$ python3 -q
>>> import numpy as np
>>> np.set_printoptions(precision=4, suppress=True, linewidth=140)
>>> def rd(a):
...     return np.round(a, 4) + 0
... 
>>> data = np.load("dump.npy")
>>> data
array([[ 2,  2,  2,  2,  2,  2,  2,  2,  2,  2,  2],
       [ 2,  4,  4,  4,  4,  4,  4,  4,  4,  4,  4],
       [ 2,  4,  6,  6,  6,  6,  6,  6,  6,  6,  6],
       [ 2,  4,  6,  8,  8,  8,  8,  8,  8,  8,  8],
       [ 2,  4,  6,  8, 10, 10, 10, 10, 10, 10, 10],
       [ 2,  4,  6,  8, 10, 12, 12, 12, 12, 12, 12],
       [ 2,  4,  6,  8, 10, 12, 14, 14, 14, 14, 14],
       [ 2,  4,  6,  8, 10, 12, 14, 16, 16, 16, 16],
       [ 2,  4,  6,  8, 10, 12, 14, 16, 18, 18, 18],
       [ 2,  4,  6,  8, 10, 12, 14, 16, 18, 20, 20],
       [ 2,  4,  6,  8, 10, 12, 14, 16, 18, 20, 22]])
>>> # symmetric, so the eigenvalues are real
>>> M2 = data / np.sqrt((data ** 2).mean(axis=1, keepdims=True))
>>> rd(np.linalg.norm(M2, axis=1))
array([3.3166, 3.3166, 3.3166, 3.3166, 3.3166, 3.3166, 3.3166, 3.3166, 3.3166, 3.3166, 3.3166])
>>> rd(M2[2])
array([0.3576, 0.7153, 1.0729, 1.0729, 1.0729, 1.0729, 1.0729, 1.0729, 1.0729, 1.0729, 1.0729])
>>> w, vecs = np.linalg.eigh(data)
>>> x0 = np.array([1, 1, 1, -2, -2, -1, -1, 3, -3, 0, 2])
>>> print(np.abs(data).sum(axis=1).max(), rd(np.abs(w).max()))
132 107.3646
>>> rd(x0 @ data @ x0 / (x0 @ x0)), rd(w[0]), rd(w[-1])
(np.float64(2.7429), np.float64(0.5094), np.float64(107.3646))
>>> rd(np.linalg.eigvalsh(data[1:, 1:]))
array([  0.5121,   0.5509,   0.6246,   0.7513,   0.9697,   1.3687,   2.1857,   4.2275,  11.7855, 107.0239])
>>> w, vecs = np.linalg.eigh(data)
>>> print(rd(vecs @ np.diag(w) @ vecs.T))
[[ 2.  2.  2.  2.  2.  2.  2.  2.  2.  2.  2.]
 [ 2.  4.  4.  4.  4.  4.  4.  4.  4.  4.  4.]
 [ 2.  4.  6.  6.  6.  6.  6.  6.  6.  6.  6.]
 [ 2.  4.  6.  8.  8.  8.  8.  8.  8.  8.  8.]
 [ 2.  4.  6.  8. 10. 10. 10. 10. 10. 10. 10.]
 [ 2.  4.  6.  8. 10. 12. 12. 12. 12. 12. 12.]
 [ 2.  4.  6.  8. 10. 12. 14. 14. 14. 14. 14.]
 [ 2.  4.  6.  8. 10. 12. 14. 16. 16. 16. 16.]
 [ 2.  4.  6.  8. 10. 12. 14. 16. 18. 18. 18.]
 [ 2.  4.  6.  8. 10. 12. 14. 16. 18. 20. 20.]
 [ 2.  4.  6.  8. 10. 12. 14. 16. 18. 20. 22.]]
>>> rd(vecs.T @ vecs)
array([[1., 0., 0., 0., 0., 0., 0., 0., 0., 0., 0.],
       [0., 1., 0., 0., 0., 0., 0., 0., 0., 0., 0.],
       [0., 0., 1., 0., 0., 0., 0., 0., 0., 0., 0.],
       [0., 0., 0., 1., 0., 0., 0., 0., 0., 0., 0.],
       [0., 0., 0., 0., 1., 0., 0., 0., 0., 0., 0.],
       [0., 0., 0., 0., 0., 1., 0., 0., 0., 0., 0.],
       [0., 0., 0., 0., 0., 0., 1., 0., 0., 0., 0.],
       [0., 0., 0., 0., 0., 0., 0., 1., 0., 0., 0.],
       [0., 0., 0., 0., 0., 0., 0., 0., 1., 0., 0.],
       [0., 0., 0., 0., 0., 0., 0., 0., 0., 1., 0.],
       [0., 0., 0., 0., 0., 0., 0., 0., 0., 0., 1.]])
>>> rd(np.linalg.svd(data, compute_uv=False))
array([107.3646,  12.0789,   4.4585,   2.3623,   1.5035,   1.0732,   0.8309,   0.6849,   0.5943,   0.5393,   0.5094])
